>>> import numpy as np
>>> from numpy import linalg as LA
>>> np.set_printoptions(precision=1, suppress=True, linewidth=120)
>>> tidy = lambda a: np.round(a, 1) + 0
>>> A = np.tril(np.array([[1, 2, 1, 3, 2],
...     [2, 3, 0, 3, 2],
...     [3, 0, 0, 2, 3],
...     [2, 3, 3, 1, 1],
...     [1, 3, 2, 1, 2]]), -1) + np.eye(5, dtype=int)
>>> A
array([[1, 0, 0, 0, 0],
       [2, 1, 0, 0, 0],
       [3, 0, 1, 0, 0],
       [2, 3, 3, 1, 0],
       [1, 3, 2, 1, 1]])
>>> # triangular, det is the product of the diagonal
>>> u = np.array([2, 3, 1, 2, 3])
>>> other = A + np.outer(u, np.eye(5)[2])
>>> tidy(LA.det(other) / LA.det(A)), tidy(1 + LA.solve(A, u)[2])
(np.float64(-4.0), np.float64(-4.0))
>>> LA.matrix_rank(LA.inv(other) - LA.inv(A), tol=1e-8)
np.int64(1)
>>> ev, vecs = LA.eig(A)
>>> ev
array([1., 1., 1., 1., 1.])
>>> E = np.array([[0, 2, 2, 3, 2],
...     [1, 0, 0, 1, 3],
...     [2, 1, 3, 2, 1],
...     [0, 3, 3, 1, 2],
...     [1, 2, 0, 0, 2]])
>>> print(E.sum(axis=0))
[ 4  8  8  7 10]
>>> LA.rank(E)
Traceback (most recent call last):
  File "<python-input-15>", line 1, in <module>
    LA.rank(E)
    ^^^^^^^
AttributeError: module 'numpy.linalg' has no attribute 'rank'
>>> print(np.diff(E, axis=0))
[[ 1 -2 -2 -2  1]
 [ 1  1  3  1 -2]
 [-2  2  0 -1  1]
 [ 1 -1 -3 -1  0]]
>>> LA.matrix_rank(E)
np.int64(5)
>>> np.abs(E).max()
np.int64(3)
>>> u = np.array([1, 1, 2, 2, 2])
>>> other = E + np.outer(u, np.eye(5)[3])
>>> tidy(LA.det(other) / LA.det(E)), tidy(1 + LA.solve(E, u)[3])
(np.float64(0.8), np.float64(0.8))
>>> LA.matrix_rank(LA.inv(other) - LA.inv(E), tol=1e-8)
np.int64(1)
>>> LA.matrix_rank(other - E)
np.int64(1)
>>> other = np.array([[3, 2, 8, -3, 0, -3]])
>>> F = other.T @ other
>>> print(F)
[[  9   6  24  -9   0  -9]
 [  6   4  16  -6   0  -6]
 [ 24  16  64 -24   0 -24]
 [ -9  -6 -24   9   0   9]
 [  0   0   0   0   0   0]
 [ -9  -6 -24   9   0   9]]
>>> # column 5 repeats column 3
>>> ev, vecs = LA.eigh(F)
>>> print(tidy(vecs @ np.diag(ev) @ vecs.T))
[[  9.   6.  24.  -9.   0.  -9.]
 [  6.   4.  16.  -6.   0.  -6.]
 [ 24.  16.  64. -24.   0. -24.]
 [ -9.  -6. -24.   9.   0.   9.]
 [  0.   0.   0.   0.   0.   0.]
 [ -9.  -6. -24.   9.   0.   9.]]
>>> tidy(vecs.T @ vecs)
array([[1., 0., 0., 0., 0., 0.],
       [0., 1., 0., 0., 0., 0.],
       [0., 0., 1., 0., 0., 0.],
       [0., 0., 0., 1., 0., 0.],
       [0., 0., 0., 0., 1., 0.],
       [0., 0., 0., 0., 0., 1.]])
>>> np.abs(vecs[:, -1]).round(6).argmax()
np.int64(2)
>>> print((ev > 1e-8).sum(), (ev < -1e-8).sum())
1 0
>>> np.unique(F.round(6), axis=0).shape
(5, 6)
>>> tidy(F @ LA.pinv(F) @ F)
array([[  9.,   6.,  24.,  -9.,   0.,  -9.],
       [  6.,   4.,  16.,  -6.,   0.,  -6.],
       [ 24.,  16.,  64., -24.,   0., -24.],
       [ -9.,  -6., -24.,   9.,   0.,   9.],
       [  0.,   0.,   0.,   0.,   0.,   0.],
       [ -9.,  -6., -24.,   9.,   0.,   9.]])
>>> np.allclose(F[:-1].T @ LA.lstsq(F[:-1].T, F[-1])[0], F[-1])
True
>>> tidy(np.trace(LA.pinv(F) @ F))
np.float64(1.0)
>>> LA.lstsq(F[:-1].T, F[-1])[2]
np.int32(1)
>>> J = np.load("out14.npy")
>>> print(tidy(J))
[[-0.5  0.   0.5 -0.2  0.1 -0.2  0.4 -0.1  0.1 -0.1  0.2 -0.2  0.  -0.2]
 [ 0.  -0.1  0.2 -0.2  0.3 -0.4 -0.6  0.1  0.   0.2  0.   0.1  0.3 -0.3]
 [-0.1  0.  -0.2 -0.2  0.2 -0.1 -0.2 -0.1  0.1 -0.3  0.6  0.1 -0.4 -0.1]
 [-0.1 -0.3  0.3 -0.2  0.1  0.2 -0.2  0.1 -0.5  0.1 -0.2  0.  -0.5  0.3]
 [ 0.  -0.1  0.  -0.5 -0.4  0.1  0.  -0.3 -0.4 -0.1  0.2  0.1  0.5  0.1]
 [-0.2 -0.2  0.2  0.3 -0.4 -0.4 -0.2 -0.4  0.2 -0.2 -0.3  0.1 -0.2  0.2]
 [-0.3  0.3 -0.2 -0.1  0.2 -0.2  0.  -0.1 -0.1  0.1  0.   0.4  0.   0.6]
 [-0.2 -0.3 -0.1 -0.1  0.   0.5 -0.1 -0.3  0.4  0.5  0.   0.2 -0.1 -0.1]
 [ 0.  -0.7 -0.2  0.2  0.3  0.   0.2  0.  -0.2 -0.4  0.   0.3  0.1 -0.1]
 [ 0.   0.1  0.2  0.6  0.   0.3 -0.2 -0.2 -0.2  0.1  0.5 -0.2  0.1  0.1]
 [-0.4  0.  -0.3  0.1  0.4  0.1  0.  -0.3 -0.1  0.  -0.3 -0.2  0.2 -0.1]
 [ 0.5 -0.2  0.3 -0.1  0.4 -0.1  0.2 -0.3  0.3  0.1  0.  -0.1  0.1  0.5]
 [-0.2 -0.4 -0.3  0.  -0.1 -0.3  0.   0.2  0.   0.2  0.2 -0.6  0.1  0.3]
 [ 0.2  0.1 -0.2  0.1  0.  -0.4  0.3 -0.4 -0.4  0.5  0.   0.  -0.3 -0.3]
 [ 0.2  0.1 -0.1 -0.2  0.1  0.1 -0.2 -0.4  0.  -0.4 -0.2 -0.4 -0.1 -0.1]]
>>> # orthonormal columns
>>> x = np.array([2, 3, 1, 1, 0, 0, 1, 2, 0, 3, 3, 3, 0, 0])
>>> target = J @ x
>>> tidy(target)
array([-0.8,  0.5,  0.4, -1.3, -0.7, -2.4,  1.2, -0.3, -1.9,  1.4, -3.2,  0.2, -2.1,  1.7, -3.6])
>>> tidy(LA.solve(J.T @ J, J.T @ target))
array([2., 3., 1., 1., 0., 0., 1., 2., 0., 3., 3., 3., 0., 0.])
>>> rng = np.random.default_rng(52464)
>>> target = target + 0.3 * rng.normal(size=15)
>>> print(tidy(target))
[-0.8  0.3  1.3 -1.7 -0.6 -2.6  1.2 -0.7 -2.3  1.6 -3.   0.2 -2.5  1.3 -3.7]
>>> beta, *_ = LA.lstsq(J, target)
>>> tidy(beta)
array([2. , 3.7, 0.9, 0.9, 0.1, 0.1, 0.8, 2. , 0.2, 2.4, 3.6, 3.1, 0. , 0. ])
>>> [round(float(LA.norm(LA.solve(J.T @ J + lam * np.eye(14), J.T @ target))), 2) for lam in (0, 1, 10, 100)]
[7.2, 3.6, 0.65, 0.07]
>>> tidy(J.T @ (target - J @ beta))
array([0., 0., 0., 0., 0., 0., 0., 0., 0., 0., 0., 0., 0., 0.])
>>> tidy(J.mean(axis=0))
array([-0.1, -0.1,  0. ,  0. ,  0.1, -0.1, -0.1, -0.2, -0.1,  0. ,  0.1,  0. ,  0. ,  0. ])
>>> tidy(LA.norm(J))
np.float64(3.7)
>>> LA.rank(J)
Traceback (most recent call last):
  File "<python-input-54>", line 1, in <module>
    LA.rank(J)
    ^^^^^^^
AttributeError: module 'numpy.linalg' has no attribute 'rank'
>>> J[15]
Traceback (most recent call last):
  File "<python-input-55>", line 1, in <module>
    J[15]
    ~^^^^
IndexError: index 15 is out of bounds for axis 0 with size 15
>>> tidy(LA.norm(J, axis=0))
array([1., 1., 1., 1., 1., 1., 1., 1., 1., 1., 1., 1., 1., 1.])
>>> tidy(LA.svd(J, compute_uv=False))
array([1., 1., 1., 1., 1., 1., 1., 1., 1., 1., 1., 1., 1., 1.])
>>> tidy(J[:, 2] @ J[:, 0])
np.float64(0.0)
>>> other = J / np.sqrt((J ** 2).mean(axis=1, keepdims=True))
>>> LA.matrix_rank(other) == LA.matrix_rank(J)
np.True_
>>> LA.matrix_rank(J - J.mean(axis=1, keepdims=True))
np.int64(13)
>>> K = np.load("run11.npy")
>>> K
array([[ 5,  4,  1, -1,  0,  5,  0,  4,  1,  3, -3, -2, -2, -3, -4,  0],
       [-5, -2,  4,  1, -5,  1,  2,  2,  0,  1, -4, -3, -5,  3, -4,  0],
       [-3, -1, -3,  3, -4,  1, -2,  3, -1,  5,  1, -2, -3, -1, -2,  2],
       [ 3, -3, -3, -4,  0,  2,  3, -1,  3,  0, -5, -3,  1, -4,  1,  2],
       [-1,  2,  0, -4, -1, -4, -5, -3,  2, -2,  5,  4, -5,  5,  4, -1],
       [ 2,  0,  4, -1, -2,  3,  0, -1, -2, -1,  0, -1, -3,  4, -4,  4],
       [ 0,  4, -5, -4, -5,  1, -3, -3, -1, -4, -3,  1,  1, -4, -3,  4],
       [-1,  5, -1, -5, -1,  1,  4, -1, -1,  3, -1, -5,  0, -3, -4, -4],
       [-3, -5, -5,  1, -4,  0,  3,  1,  0,  2, -2,  2, -2, -3, -5,  0],
       [-1,  3,  4, -1, -1,  1,  4,  4, -4,  3, -2,  4,  4,  3,  5,  5]])
>>> T = np.stack([K, 3 * K, K[::-1]])
>>> LA.matrix_rank(T)
array([10, 10, 10])
>>> LA.matrix_rank(T.reshape(3, -1))
np.int64(2)
>>> np.einsum("bij,cij->bc", T, T)
array([[ 1442,  4326,   232],
       [ 4326, 12978,   696],
       [  232,   696,  1442]])
>>> tidy(LA.norm(T, axis=(1, 2)))
array([ 38. , 113.9,  38. ])
>>> T.shape
(3, 10, 16)
>>> X = np.load("arr.npy")
>>> X
array([[ 0, -1, -1,  0, -7,  0, -5,  1,  0],
       [-2,  0,  2,  1, -2,  3,  0,  2,  1],
       [ 1,  0,  0,  2, -1, -2, -4, -1, -1],
       [ 2,  1, -3, -1, -2, -4, -1, -2, -1],
       [ 2,  3, -2, -1, -2, -2, -1, -2, -1],
       [ 2,  2,  2,  1, -5,  1, -3,  3,  0],
       [-1, -2,  1,  1, -1,  0, -2,  0,  0],
       [ 0,  0,  2,  2, -4, -1,  1,  4,  1],
       [ 2, -1,  3,  3, -4, -2,  1,  2,  3],
       [ 2, -1,  1,  3, -2, -2, -2, -1,  2],
       [ 3,  6,  2,  4, -2, -3, -2,  3, -3],
       [-1,  4,  5,  4, -4,  2,  0,  6, -1],
       [ 0, -5,  2,  2, -5,  1, -4,  1,  3],
       [ 3,  1, -4, -2, -4, -3, -3, -1, -1],
       [ 2, -1,  1,  3, -2, -2, -2, -1,  2],
       [-3, -4,  2,  2, -3,  1, -2,  2,  1],
       [-1, -3, -1, -1, -3, -2, -1, -1,  0],
       [ 5,  4,  1,  3, -4, -6, -1,  0, -1],
       [ 2, -1,  1,  1,  0, -1,  0, -2,  2],
       [ 0,  1, -1, -2, -2,  0,  1, -1,  0],
       [-1, -3,  4,  4, -5,  2, -5,  3,  1],
       [-1,  2,  2,  2,  0,  1, -1,  2, -2],
       [-2,  0,  3,  5, -3,  0, -5,  3, -2],
       [ 0,  2,  1,  1, -2,  2, -3,  3, -2],
       [ 0, -1,  0,  0, -6, -3,  2,  3,  1],
       [-1, -2,  1,  1, -1,  0, -2,  0,  0],
       [-1,  2,  2,  2,  0,  1, -1,  2, -2],
       [ 3, -1,  1,  3, -1, -3, -4, -3,  1],
       [ 2, -1,  1,  1,  0, -1,  0, -2,  2],
       [ 1,  0, -1, -1, -2,  1, -2,  1,  0],
       [ 2,  1,  2,  1,  0,  1,  0, -2,  2],
       [ 3,  0,  0,  1, -3, -3, -3, -4,  1],
       [ 2,  1,  2,  2, -2,  1, -3,  1,  0],
       [ 2,  2, -1,  1,  0, -2, -2, -1, -1],
       [ 1,  0, -1,  1, -4,  0, -4,  2,  0],
       [ 0,  1, -1, -1, -4,  0, -2,  2, -2],
       [-2, -3, -1, -1, -4, -1,  1,  1,  1],
       [-3,  0,  3,  3, -2,  2, -1,  4, -1],
       [ 2, -2, -1, -1, -2, -3,  1, -3,  2],
       [ 1,  0, -1, -1, -2,  1, -2,  1,  0],
       [ 2,  2, -1,  1,  0, -2, -2, -1, -1],
       [ 0,  4,  5,  4, -3,  1, -2,  4, -2],
       [ 2,  1, -1, -1, -4, -4,  2,  1,  0],
       [ 4,  1,  2,  2, -2, -3,  1,  0,  2],
       [-2, -1,  1,  1, -3, -1, -2,  1, -2],
       [ 1, -1,  2,  1, -4,  3, -2,  1,  3],
       [ 3,  3,  2,  4,  0, -2, -3, -1, -1],
       [ 2, -1,  1,  1,  0, -1,  0, -2,  2],
       [-1,  0,  2,  1, -1,  2, -2,  0,  0],
       [ 1,  6,  2,  3,  0,  1, -3,  1, -3],
       [-1,  2,  2,  2,  0,  1, -1,  2, -2]])
>>> print(K.shape)
(10, 16)
>>> K.sum(axis=0)
array([ -4,   7,  -4, -15, -23,  11,   6,   5,  -3,  10, -14,  -5, -14,  -3, -16,  12])
>>> LA.rank(K)
Traceback (most recent call last):
  File "<python-input-74>", line 1, in <module>
    LA.rank(K)
    ^^^^^^^
AttributeError: module 'numpy.linalg' has no attribute 'rank'
>>> K.sum(axis=1)
array([  8, -14,  -7,  -8,  -4,   2, -24, -14, -20,  31])
>>> print(np.count_nonzero(K))
144
>>> print(K.mean(axis=0))
[-0.4  0.7 -0.4 -1.5 -2.3  1.1  0.6  0.5 -0.3  1.  -1.4 -0.5 -1.4 -0.3 -1.6  1.2]
>>> idx = X[:, 8] > np.median(X[:, 8])
>>> u = X[idx].mean(axis=0) - X[~idx].mean(axis=0)
>>> tidy(u)
array([ 0.4, -2.5,  0.7,  0.3, -0.4, -0.3,  1.1, -1.1,  2.7])
>>> cen = (X - X.mean(axis=0)) / X.std(axis=0)
>>> tidy(cen.std(axis=0))
array([1., 1., 1., 1., 1., 1., 1., 1., 1.])
>>> beta = LA.lstsq(np.delete(cen, 8, axis=1), cen[:, 8])[0]
>>> print(tidy(beta))
[ 0.7 -0.8 -0.5  0.8 -0.4  0.9  0.8 -0.5]
>>> cen = X - X.mean(axis=0)
>>> vecs = LA.svd(cen)[2][:8]
>>> other = cen - cen @ vecs.T @ vecs
>>> print(tidy((cen @ vecs.T).std(axis=0)))
[3.3 2.8 2.1 1.9 1.8 1.3 0.6 0.4]
>>> tidy(other.std(axis=0))
array([0., 0., 0., 0., 0., 0., 0., 0., 0.])
>>> W0 = np.load("layer10.npy")
>>> W0
array([[ 5,  3,  0,  5,  1, -5,  2,  0],
       [ 0,  0,  0,  0,  0,  0,  0,  0],
       [ 1,  1,  4, -1,  4,  4,  0,  2],
       [ 5, -1, -9,  5,  3,  0,  0, -4],
       [ 7, -1, -5,  0, -2, -1, -1, -1],
       [-4,  4,  0, -1,  4,  4,  3,  3],
       [ 3, -3, -2, -2,  1,  3, -1,  0],
       [ 2,  3, -6,  4,  0, -3,  0,  0],
       [ 0,  0,  0,  0,  0,  0,  0,  0],
       [ 6, -5, -1,  0,  4,  4, -4,  0],
       [ 2,  3, -6,  4,  0, -3,  0,  0],
       [ 4, -2,  2, -3,  5,  7, -1,  2],
       [-2,  2,  1,  5,  2, -5,  0, -3],
       [ 4, -1, -2, -3,  1,  5,  0, -1],
       [ 1,  2, -1,  3,  0, -3,  3, -2],
       [ 0,  0,  0,  0,  0,  0,  0,  0],
       [-1,  5,  1,  5,  0, -8,  2, -1],
       [-2,  3,  3, -3,  1,  3,  3,  2],
       [ 3, -3, -2, -2,  1,  3, -1,  0],
       [ 0,  4,  0,  4,  7,  2,  3,  1],
       [ 4,  0, -2, -2, -1,  0,  1,  2]])
>>> x = np.array([4, -2, 0, -1, 1, -1, -5, 1])
>>> a = np.maximum(W0 @ x, 0)
>>> tidy(np.tanh(W0 @ x))
array([ 1. ,  0. ,  1. ,  1. ,  1. , -1. ,  1. ,  0.8,  0. ,  1. ,  0.8,  1. , -1. ,  1. , -1. ,  0. , -1. , -1. ,
        1. , -1. ,  1. ])
>>> print(np.flatnonzero(a > 1e-9))
[ 0  2  3  4  6  7  9 10 11 13 18 20]
>>> np.maximum(W0 @ x, 0) - np.maximum(-W0 @ x, 0)
array([  5,   0,   5,  16,  33, -35,  23,   1,   0,  54,   1,  28, -13,  16, -17,   0, -22, -26,  23, -21,  14])
